In [1]: import numpy as np

In [2]: import numpy.linalg as la

In [3]: np.set_printoptions(precision=2, suppress=True, linewidth=200)

In [4]: A = np.load("run6.npy")

In [5]: A
Out[5]: 
array([[ 1, -1,  1, -1],
       [ 1,  0,  0,  0],
       [ 1,  1,  1,  1]])

In [6]: # column 3 repeats column 1

In [7]: np.round(la.norm(A, 2), 2)
Out[7]: np.float64(2.14)

In [8]: la.norm(A, axis=2)
AxisError: axis 2 is out of bounds for array of dimension 2


In [9]: np.round(la.norm(A, "nuc"), 2)
Out[9]: np.float64(4.8)

In [10]: la.norm(A, axis=1)
Out[10]: array([2., 1., 2.])

In [11]: out = A / np.sqrt((A ** 2).mean(axis=1, keepdims=True))

In [12]: A - A.mean(axis=1, keepdims=True)
Out[12]: 
array([[ 1.  , -1.  ,  1.  , -1.  ],
       [ 0.75, -0.25, -0.25, -0.25],
       [ 0.  ,  0.  ,  0.  ,  0.  ]])

In [13]: la.matrix_rank(out) == la.matrix_rank(A)
Out[13]: np.True_

In [14]: out = np.array([[0, 1, 0], [2, 1, 2], [1, 0, 2], [1, 3, 0]])

In [15]: np.vstack([A, out.T]).shape
Out[15]: (6, 4)

In [16]: np.einsum("ij->j", A)
Out[16]: array([3, 0, 2, 0])

In [17]: la.matrix_rank(A @ out)
Out[17]: np.int64(3)

In [18]: np.einsum("ik,kj->ij", A, out)
Out[18]: 
array([[-2, -3,  0],
       [ 0,  1,  0],
       [ 4,  5,  4]])

In [19]: out = A[0, 0] * A[1:] - np.outer(A[1:, 0], A[0])

In [20]: out
Out[20]: 
array([[ 0,  1, -1,  1],
       [ 0,  2,  0,  2]])

In [21]: la.matrix_rank(out), la.matrix_rank(A)
Out[21]: (np.int64(2), np.int64(3))

In [22]: A[:, 0] / A[0, 0]
Out[22]: array([1., 1., 1.])

In [23]: r0 = np.array([1, 0, 0, 1]) + 0.5

In [24]: feats = np.outer(r0, r0) / (r0 @ r0)

In [25]: feats
Out[25]: 
array([[0.45, 0.15, 0.15, 0.45],
       [0.15, 0.05, 0.05, 0.15],
       [0.15, 0.05, 0.05, 0.15],
       [0.45, 0.15, 0.15, 0.45]])

In [26]: # column 2 repeats column 1

In [27]: Uu, sv, VT = la.svd(feats)

In [28]: evecs = VT[:(sv > 1e-8).sum()]

In [29]: rng = np.random.default_rng(39240)

In [30]: x = feats[0] + 4 * feats[3] + rng.integers(2) * np.eye(4)[0]

In [31]: x
Out[31]: array([2.25, 0.75, 0.75, 2.25])

In [32]: evecs.T @ evecs
Out[32]: 
array([[0.45, 0.15, 0.15, 0.45],
       [0.15, 0.05, 0.05, 0.15],
       [0.15, 0.05, 0.05, 0.15],
       [0.45, 0.15, 0.15, 0.45]])

In [33]: np.diag(evecs.T @ evecs)
Out[33]: array([0.45, 0.05, 0.05, 0.45])

In [34]: np.allclose(evecs.T @ evecs @ x, x)
Out[34]: True

In [35]: np.round(la.norm(x - evecs.T @ evecs @ x), 2)
Out[35]: np.float64(0.0)

In [36]: out = feats / la.norm(feats, axis=1, keepdims=True)

In [37]: C2 = out @ out.T

In [38]: (np.abs(C2) > 0.9).astype(int)
Out[38]: 
array([[1, 1, 1, 1],
       [1, 1, 1, 1],
       [1, 1, 1, 1],
       [1, 1, 1, 1]])

In [39]: (C2 - 2 * np.eye(4)).round(6).argmax(axis=1)
Out[39]: array([1, 0, 0, 0])

In [40]: np.diff(feats, axis=0)
Out[40]: 
array([[-0.3, -0.1, -0.1, -0.3],
       [ 0. ,  0. ,  0. ,  0. ],
       [ 0.3,  0.1,  0.1,  0.3]])

In [41]: np.round(la.svd(feats, compute_uv=False), 2) + 0
Out[41]: array([1., 0., 0., 0.])

In [42]: feats - feats[0]
Out[42]: 
array([[ 0. ,  0. ,  0. ,  0. ],
       [-0.3, -0.1, -0.1, -0.3],
       [-0.3, -0.1, -0.1, -0.3],
       [ 0. ,  0. ,  0. ,  0. ]])

In [43]: feats.mean(axis=0)
Out[43]: array([0.3, 0.1, 0.1, 0.3])

In [44]: feats.sum(axis=1)
Out[44]: array([1.2, 0.4, 0.4, 1.2])

In [45]: feats[:, 4]
IndexError: index 4 is out of bounds for axis 1 with size 4


In [46]: E = np.array([[2, 1, 0, -2], [1, 2, 1, 0], [0, 1, 2, 1], [-2, 0, 1, 2]])

In [47]: # symmetric

In [48]: round(float(la.eigvals(E).sum().real), 2)
Out[48]: 8.0

In [49]: np.round(la.det(E.T), 2)
Out[49]: np.float64(-3.0)

In [50]: np.einsum("ij,ji->", E, E)
Out[50]: np.int64(30)

In [51]: np.poly(E)
Out[51]: array([ 1., -8., 17., -4., -3.])

In [52]: round(float(la.det(2 * E)), 2), round(la.det(E), 2)
Out[52]: (-48.0, np.float64(-3.0))

In [53]: r0 = np.array([-3, -7, -3, -6])

In [54]: r1 = np.array([-1, 0, 3])

In [55]: F = r0[:, None] + r1[None, :]

In [56]: F
Out[56]: 
array([[-4, -3,  0],
       [-8, -7, -4],
       [-4, -3,  0],
       [-7, -6, -3]])

In [57]: # row 2 repeats row 0

In [58]: np.round(F @ la.pinv(F) @ F, 2) + 0
Out[58]: 
array([[-4., -3.,  0.],
       [-8., -7., -4.],
       [-4., -3.,  0.],
       [-7., -6., -3.]])

In [59]: la.lstsq(F[:-1].T, F[-1])[2]
Out[59]: np.int32(2)

In [60]: np.allclose(F[:-1].T @ la.lstsq(F[:-1].T, F[-1])[0], F[-1])
Out[60]: True
